% ipython --no-banner

In [1]: import numpy as np

In [2]: np.set_printoptions(precision=1, suppress=True, linewidth=160, legacy="1.25")

In [3]: rd = lambda a: np.round(a, 1) + 0

In [4]: M = np.load("out6.npy")

In [5]: M
Out[5]: 
array([[10, -7,  6,  1, -1,  7],
       [-7, 15, -8, -7, -2, -5],
       [ 6, -8, 14,  2, -7,  8],
       [ 1, -7,  2, 16, -3,  6],
       [-1, -2, -7, -3, 13, -7],
       [ 7, -5,  8,  6, -7, 12]])

In [6]: other = np.array([[2, 2], [2, 0], [0, 0], [0, 1], [2, 1], [2, 1]])

In [7]: np.einsum("ik,kj->ji", M, other)
Out[7]: 
array([[ 18,   2,  -2,  -6,   6,  14],
       [ 27, -28,  15,  21,   1,  25]])

In [8]: np.einsum("ik,kj->ij", M, other)
Out[8]: 
array([[ 18,  27],
       [  2, -28],
       [ -2,  15],
       [ -6,  21],
       [  6,   1],
       [ 14,  25]])

In [9]: np.linalg.matrix_rank(M @ other)
Out[9]: 2

In [10]: M @ other
Out[10]: 
array([[ 18,  27],
       [  2, -28],
       [ -2,  15],
       [ -6,  21],
       [  6,   1],
       [ 14,  25]])

In [11]: w, V = np.linalg.eigh(M)

In [12]: rd(w.sum()), np.trace(M)
Out[12]: (80.0, 80)

In [13]: print(rd(np.linalg.svd(M, compute_uv=False)))
[38.8 17.5 14.5  6.5  1.8  0.9]

In [14]: print(np.abs(V[:, -1]).round(6).argmax())
2

In [15]: rd(V @ np.diag(w) @ V.T)
Out[15]: 
array([[10., -7.,  6.,  1., -1.,  7.],
       [-7., 15., -8., -7., -2., -5.],
       [ 6., -8., 14.,  2., -7.,  8.],
       [ 1., -7.,  2., 16., -3.,  6.],
       [-1., -2., -7., -3., 13., -7.],
       [ 7., -5.,  8.,  6., -7., 12.]])

In [16]: left, sigma, VT = np.linalg.svd(M, full_matrices=False)

In [17]: rd(left.T @ left)
Out[17]: 
array([[1., 0., 0., 0., 0., 0.],
       [0., 1., 0., 0., 0., 0.],
       [0., 0., 1., 0., 0., 0.],
       [0., 0., 0., 1., 0., 0.],
       [0., 0., 0., 0., 1., 0.],
       [0., 0., 0., 0., 0., 1.]])

In [18]: (sigma > 1e-8).sum()
Out[18]: 6

In [19]: rd(sigma)
Out[19]: array([38.8, 17.5, 14.5,  6.5,  1.8,  0.9])

In [20]: print(rd(np.abs(VT[0])))
[0.3 0.4 0.5 0.4 0.3 0.5]

In [21]: rd(sigma / sigma[0])
Out[21]: array([1. , 0.5, 0.4, 0.2, 0. , 0. ])

In [22]: np.allclose(left * sigma @ VT, M)
Out[22]: True

In [23]: rd(VT @ VT.T)
Out[23]: 
array([[1., 0., 0., 0., 0., 0.],
       [0., 1., 0., 0., 0., 0.],
       [0., 0., 1., 0., 0., 0.],
       [0., 0., 0., 1., 0., 0.],
       [0., 0., 0., 0., 1., 0.],
       [0., 0., 0., 0., 0., 1.]])

In [24]: Q, V = np.linalg.qr(M[:, :5])[0], np.linalg.qr(M[:, 5:])[0]

In [25]: sigma = np.linalg.svd(Q.T @ V, compute_uv=False)

In [26]: print(rd(sigma))
[1.]

In [27]: u = np.array([2, 5, 3, -5, 4, 0])

In [28]: arr = 5 * np.eye(6) + np.outer(u, u)

In [29]: arr
Out[29]: 
array([[  9.,  10.,   6., -10.,   8.,   0.],
       [ 10.,  30.,  15., -25.,  20.,   0.],
       [  6.,  15.,  14., -15.,  12.,   0.],
       [-10., -25., -15.,  30., -20.,   0.],
       [  8.,  20.,  12., -20.,  21.,   0.],
       [  0.,   0.,   0.,   0.,   0.,   5.]])

In [30]: # symmetric, so the eigenvalues are real

In [31]: (arr + arr.T) / 2
Out[31]: 
array([[  9.,  10.,   6., -10.,   8.,   0.],
       [ 10.,  30.,  15., -25.,  20.,   0.],
       [  6.,  15.,  14., -15.,  12.,   0.],
       [-10., -25., -15.,  30., -20.,   0.],
       [  8.,  20.,  12., -20.,  21.,   0.],
       [  0.,   0.,   0.,   0.,   0.,   5.]])

In [32]: np.allclose(arr, arr.T)
Out[32]: True

In [33]: left, sigma, VT = np.linalg.svd(arr)

In [34]: rd(sigma)
Out[34]: array([84.,  5.,  5.,  5.,  5.,  5.])

In [35]: other = left[:, :1] @ np.diag(sigma[:1]) @ VT[:1]

In [36]: rd(np.linalg.norm(arr - other, 2)), rd(sigma[1])
Out[36]: (5.0, 5.0)

In [37]: rd(other)
Out[37]: 
array([[  4.3,  10.6,   6.4, -10.6,   8.5,   0. ],
       [ 10.6,  26.6,  15.9, -26.6,  21.3,   0. ],
       [  6.4,  15.9,   9.6, -15.9,  12.8,   0. ],
       [-10.6, -26.6, -15.9,  26.6, -21.3,   0. ],
       [  8.5,  21.3,  12.8, -21.3,  17. ,   0. ],
       [  0. ,   0. ,   0. ,   0. ,   0. ,   0. ]])

In [38]: print(rd(np.linalg.norm(arr - other) / np.linalg.norm(arr)))
0.1

In [39]: np.abs(arr - other).max()
Out[39]: 5.0

In [40]: np.linalg.matrix_rank(arr, rtol=0.05)
Out[40]: 6

In [41]: rd(np.sort(np.linalg.eigvals(arr).real))
Out[41]: array([ 5.,  5.,  5.,  5.,  5., 84.])

In [42]: (arr != 0).astype(int)
Out[42]: 
array([[1, 1, 1, 1, 1, 0],
       [1, 1, 1, 1, 1, 0],
       [1, 1, 1, 1, 1, 0],
       [1, 1, 1, 1, 1, 0],
       [1, 1, 1, 1, 1, 0],
       [0, 0, 0, 0, 0, 1]])

In [43]: rd(np.linalg.det(arr))
Out[43]: 262500.0

In [44]: mat = np.loadtxt("run0.csv", delimiter=",")

In [45]: print(mat)
[[1. 1. 3. 0. 1. 2. 2. 0. 0. 2.]
 [3. 1. 1. 0. 0. 0. 1. 1. 1. 3.]
 [0. 3. 1. 1. 2. 0. 2. 1. 0. 1.]
 [2. 1. 2. 2. 2. 2. 0. 0. 1. 0.]
 [1. 1. 1. 0. 3. 1. 2. 1. 1. 2.]
 [1. 3. 3. 1. 0. 3. 1. 3. 0. 2.]
 [0. 2. 3. 0. 0. 1. 2. 0. 2. 3.]
 [1. 0. 0. 1. 1. 2. 3. 0. 3. 3.]
 [2. 3. 3. 0. 0. 1. 0. 1. 2. 3.]
 [2. 3. 3. 1. 2. 2. 1. 3. 2. 2.]]

In [46]: x0 = np.array([-4, 0, -7, -3, 1, 1, 7, 4, -9, -6])

In [47]: y = mat @ x0

In [48]: y
Out[48]: array([-20., -35.,   4., -33., -10., -18., -42., -28., -60., -39.])

In [49]: rd(np.linalg.solve(mat, 2 * y))
Out[49]: array([ -8.,   0., -14.,  -6.,   2.,   2.,  14.,   8., -18., -12.])

In [50]: rd(np.linalg.solve(mat, y + mat[:, 2]))
Out[50]: array([-4.,  0., -6., -3.,  1.,  1.,  7.,  4., -9., -6.])

In [51]: rd(np.linalg.solve(mat.T, mat[4]))
Out[51]: array([0., 0., 0., 0., 1., 0., 0., 0., 0., 0.])

In [52]: W0 = np.tril(np.array([[-1, 1, -3, 2, 1, 2, 1, -1, 0],
    ...:     [-1, 2, 2, 0, -3, 1, 2, 2, 1],
    ...:     [-1, 1, 0, 3, 1, -1, -1, -3, 0],
    ...:     [3, 3, -2, 1, -1, 0, -2, -1, -1],
    ...:     [3, 2, 0, -1, -1, -2, 3, -3, 1],
    ...:     [2, 1, -3, 1, 2, 0, 2, -1, 3],
    ...:     [-2, -1, 0, -3, -1, 1, 2, -3, -2],
    ...:     [1, 3, -1, -1, -2, 0, -3, -2, -2],
    ...:     [2, -2, 0, -2, -2, -2, 0, 3, -3]]), -1) + np.eye(9, dtype=int)

In [53]: W0
Out[53]: 
array([[ 1,  0,  0,  0,  0,  0,  0,  0,  0],
       [-1,  1,  0,  0,  0,  0,  0,  0,  0],
       [-1,  1,  1,  0,  0,  0,  0,  0,  0],
       [ 3,  3, -2,  1,  0,  0,  0,  0,  0],
       [ 3,  2,  0, -1,  1,  0,  0,  0,  0],
       [ 2,  1, -3,  1,  2,  1,  0,  0,  0],
       [-2, -1,  0, -3, -1,  1,  1,  0,  0],
       [ 1,  3, -1, -1, -2,  0, -3,  1,  0],
       [ 2, -2,  0, -2, -2, -2,  0,  3,  1]])

In [54]: # triangular, det is the product of the diagonal

In [55]: Q, Rm = np.linalg.qr(M)

In [56]: rd(abs(Rm[0, 0])), rd(np.linalg.norm(M[:, 0]))
Out[56]: (15.4, 15.4)

In [57]: print(rd(Q))
[[-0.7 -0.4  0.4  0.   0.1 -0.5]
 [ 0.5 -0.6 -0.1 -0.3 -0.5 -0.2]
 [-0.4  0.1 -0.7  0.3 -0.5 -0.2]
 [-0.1  0.5  0.  -0.8 -0.2 -0.3]
 [ 0.1  0.3  0.6  0.3 -0.7  0.1]
 [-0.5 -0.3 -0.1 -0.4 -0.2  0.7]]

In [58]: left, sigma, VT = np.linalg.svd(W0)

In [59]: rd(sigma)
Out[59]: array([7.8, 6. , 4.5, 3.2, 2.6, 1.5, 1.1, 0.3, 0. ])

In [60]: other = left[:, :8] @ np.diag(sigma[:8]) @ VT[:8]

In [61]: rd(np.linalg.norm(W0 - other) / np.linalg.norm(W0))
Out[61]: 0.0

In [62]: rd(np.abs(W0 - other).max())
Out[62]: 0.0

In [63]: rd(np.linalg.norm(W0 - other, 2)), rd(sigma[8])
Out[63]: (0.0, 0.0)

In [64]: np.prod(np.diag(W0)), rd(np.linalg.det(W0))
Out[64]: (1, 1.0)

In [65]: rd(np.sort(np.linalg.eigvals(W0)))
Out[65]: array([1., 1., 1., 1., 1., 1., 1., 1., 1.])

In [66]: np.linalg.matrix_rank(W0 - W0[0, 0] * np.eye(9))
Out[66]: 8

In [67]: W0 @ W0
Out[67]: 
array([[  1,   0,   0,   0,   0,   0,   0,   0,   0],
       [ -2,   1,   0,   0,   0,   0,   0,   0,   0],
       [ -3,   2,   1,   0,   0,   0,   0,   0,   0],
       [  5,   4,  -4,   1,   0,   0,   0,   0,   0],
       [  1,   1,   2,  -2,   1,   0,   0,   0,   0],
       [ 15,   6,  -8,   0,   4,   1,   0,   0,   0],
       [-13, -12,   3,  -4,   0,   2,   1,   0,   0],
       [ -3,   1,   0,   9,  -1,  -3,  -6,   1,   0],
       [ -7,  -7,   7,  -7, -14,  -4,  -9,   6,   1]])

In [68]: (W0 + W0.T) / 2
Out[68]: 
array([[ 1. , -0.5, -0.5,  1.5,  1.5,  1. , -1. ,  0.5,  1. ],
       [-0.5,  1. ,  0.5,  1.5,  1. ,  0.5, -0.5,  1.5, -1. ],
       [-0.5,  0.5,  1. , -1. ,  0. , -1.5,  0. , -0.5,  0. ],
       [ 1.5,  1.5, -1. ,  1. , -0.5,  0.5, -1.5, -0.5, -1. ],
       [ 1.5,  1. ,  0. , -0.5,  1. ,  1. , -0.5, -1. , -1. ],
       [ 1. ,  0.5, -1.5,  0.5,  1. ,  1. ,  0.5,  0. , -1. ],
       [-1. , -0.5,  0. , -1.5, -0.5,  0.5,  1. , -1.5,  0. ],
       [ 0.5,  1.5, -0.5, -0.5, -1. ,  0. , -1.5,  1. ,  1.5],
       [ 1. , -1. ,  0. , -1. , -1. , -1. ,  0. ,  1.5,  1. ]])

In [69]: print(np.trace(W0))
9

In [70]: rd(np.linalg.det(W0))
Out[70]: 1.0

In [71]: data = np.loadtxt("layer18.csv", delimiter=",")

In [72]: print(data)
[[ 0.  0.  0.  0.  0.  0.  0.  0.  0.  0.  0.  0.  0. -1.]
 [ 0.  0.  0.  0.  0.  0.  0.  0.  0.  0.  0.  0.  0. -1.]
 [ 0.  0.  0.  0.  0.  0.  0.  0.  0.  0.  0.  0.  0.  0.]
 [ 0.  0.  0.  0.  0.  0.  0.  0.  0.  0.  0.  0.  0.  0.]
 [ 0.  0.  0.  0.  0.  0.  0.  0.  0.  0.  0.  0.  0. -3.]
 [ 0.  0.  0.  0.  0.  0.  0.  0.  0.  0.  0.  0.  0.  2.]
 [ 0.  0.  0.  0.  0.  0.  0.  0.  0.  0.  0.  0.  0. -1.]
 [ 0.  0.  0.  0.  0.  0.  0.  0.  0.  0.  0.  0.  0. -1.]
 [ 0.  0.  0.  0.  0.  0.  0.  0.  0.  0.  0.  0.  0.  1.]
 [ 0.  0.  0.  0.  0.  0.  0.  0.  0.  0.  0.  0.  0. -3.]
 [ 0.  0.  0.  0.  0.  0.  0.  0.  0.  0.  0.  0.  0.  0.]
 [ 0.  0.  0.  0.  0.  0.  0.  0.  0.  0.  0.  0.  0.  0.]
 [ 0.  0.  0.  0.  0.  0.  0.  0.  0.  0.  0.  0.  0.  2.]
 [-1. -1.  0.  0. -3.  2. -1. -1.  1. -3.  0.  0.  2.  0.]]

In [73]: # splits into 5 blocks

In [74]: w, V = np.linalg.eigh(data)

In [75]: x0 = np.array([4, 0, 3, 0, 0, 1, 2, 0, 2, 2, 2, 4, 1, 0])

In [76]: print(x0 @ data @ x0 / (x0 @ x0), rd(w[0]), rd(w[-1]))
0.0 -5.6 5.6

In [77]: rd(np.linalg.eigvalsh(data[1:, 1:]))
Out[77]: array([-5.5,  0. ,  0. ,  0. ,  0. ,  0. ,  0. ,  0. ,  0. ,  0. ,  0. ,  0. ,  5.5])

In [78]: (np.sign(V[:, -1].round(6)) == np.sign(V[0, -1].round(6))).astype(int)
Out[78]: array([1, 1, 0, 0, 1, 0, 1, 1, 0, 1, 0, 0, 0, 0])

In [79]: np.abs(data).sum(axis=1).max(), rd(np.abs(w).max())
Out[79]: (15.0, 5.6)

In [80]: x0 @ data @ x0
Out[80]: 0.0

In [81]: x0 = np.array([-4, 7, 8, 8, -8, -4, -1, 7, 3, -7, 6, -4, 7, -7])

In [82]: (data @ x0).argmax()
Out[82]: 13

In [83]: (data * x0).sum(axis=1)
Out[83]: array([  7.,   7.,   0.,   0.,  21., -14.,   7.,   7.,  -7.,  21.,   0.,   0., -14.,  45.])

In [84]: np.sign((data @ x0).round(6))
Out[84]: array([ 1.,  1.,  0.,  0.,  1., -1.,  1.,  1., -1.,  1.,  0.,  0., -1.,  1.])

In [85]: data @ x0
Out[85]: array([  7.,   7.,   0.,   0.,  21., -14.,   7.,   7.,  -7.,  21.,   0.,   0., -14.,  45.])

In [86]: np.einsum("ij,j->i", data, x0)
Out[86]: array([  7.,   7.,   0.,   0.,  21., -14.,   7.,   7.,  -7.,  21.,   0.,   0., -14.,  45.])

In [87]: left, sigma, VT = np.linalg.svd(data)

In [88]: rd(sigma)
Out[88]: array([5.6, 5.6, 0. , 0. , 0. , 0. , 0. , 0. , 0. , 0. , 0. , 0. , 0. , 0. ])

In [89]: other = left[:, :2] @ np.diag(sigma[:2]) @ VT[:2]

In [90]: np.linalg.matrix_rank(other)
Out[90]: 2

In [91]: np.abs(data - other).max()
Out[91]: 0.0

In [92]: print(rd(np.linalg.norm(data - other, 2)), sigma[2])
0.0 0.0

In [93]: np.linalg.matrix_rank(data, rtol=0.05)
Out[93]: 2

In [94]: feats = np.loadtxt("case5.csv", delimiter=",")

In [95]: feats
Out[95]: 
array([[  2.,   3.,   4.,   5.,   6.,   7.,   8.,   9.,  10.,  11.,  12.,  13.,  14.],
       [ 15.,  16.,  17.,  18.,  19.,  20.,  21.,  22.,  23.,  24.,  25.,  26.,  27.],
       [ 28.,  29.,  30.,  31.,  32.,  33.,  34.,  35.,  36.,  37.,  38.,  39.,  40.],
       [ 41.,  42.,  43.,  44.,  45.,  46.,  47.,  48.,  49.,  50.,  51.,  52.,  53.],
       [ 54.,  55.,  56.,  57.,  58.,  59.,  60.,  61.,  62.,  63.,  64.,  65.,  66.],
       [ 67.,  68.,  69.,  70.,  71.,  72.,  73.,  74.,  75.,  76.,  77.,  78.,  79.],
       [ 80.,  81.,  82.,  83.,  84.,  85.,  86.,  87.,  88.,  89.,  90.,  91.,  92.],
       [ 93.,  94.,  95.,  96.,  97.,  98.,  99., 100., 101., 102., 103., 104., 105.],
       [106., 107., 108., 109., 110., 111., 112., 113., 114., 115., 116., 117., 118.],
       [119., 120., 121., 122., 123., 124., 125., 126., 127., 128., 129., 130., 131.],
       [132., 133., 134., 135., 136., 137., 138., 139., 140., 141., 142., 143., 144.],
       [145., 146., 147., 148., 149., 150., 151., 152., 153., 154., 155., 156., 157.],
       [158., 159., 160., 161., 162., 163., 164., 165., 166., 167., 168., 169., 170.],
       [171., 172., 173., 174., 175., 176., 177., 178., 179., 180., 181., 182., 183.]])

In [96]: print(np.abs(np.diag(np.linalg.qr(feats)[1])) > 1e-9)
[ True  True False False False False False False False False False False False]

In [97]: rd(np.trace(np.linalg.pinv(feats) @ feats))
Out[97]: 2.0

In [98]: print(np.unique(feats.round(6), axis=0).shape)
(14, 13)

In [99]: np.allclose(feats[:-1].T @ np.linalg.lstsq(feats[:-1].T, feats[-1])[0], feats[-1])
Out[99]: True

In [100]: print(np.linalg.lstsq(feats[:-1].T, feats[-1])[2])
2

In [101]: left, sigma, VT = np.linalg.svd(feats)

In [102]: V = VT[:(sigma > 1e-8).sum()]

In [103]: rng = np.random.default_rng(22520)

In [104]: x0 = feats[6] + 5 * feats[13] + rng.integers(2) * np.eye(13)[1]

In [105]: x0
Out[105]: array([ 935.,  942.,  947.,  953.,  959.,  965.,  971.,  977.,  983.,  989.,  995., 1001., 1007.])

In [106]: print(rd(np.diag(V.T @ V)))
[0.3 0.2 0.2 0.1 0.1 0.1 0.1 0.1 0.1 0.1 0.2 0.2 0.3]

In [107]: print(rd(np.linalg.norm(x0 - V.T @ V @ x0)))
0.9

In [108]: np.linalg.matrix_rank(np.vstack([feats, x0]))
Out[108]: 3

In [109]: print(np.allclose(V.T @ V @ x0, x0))
False
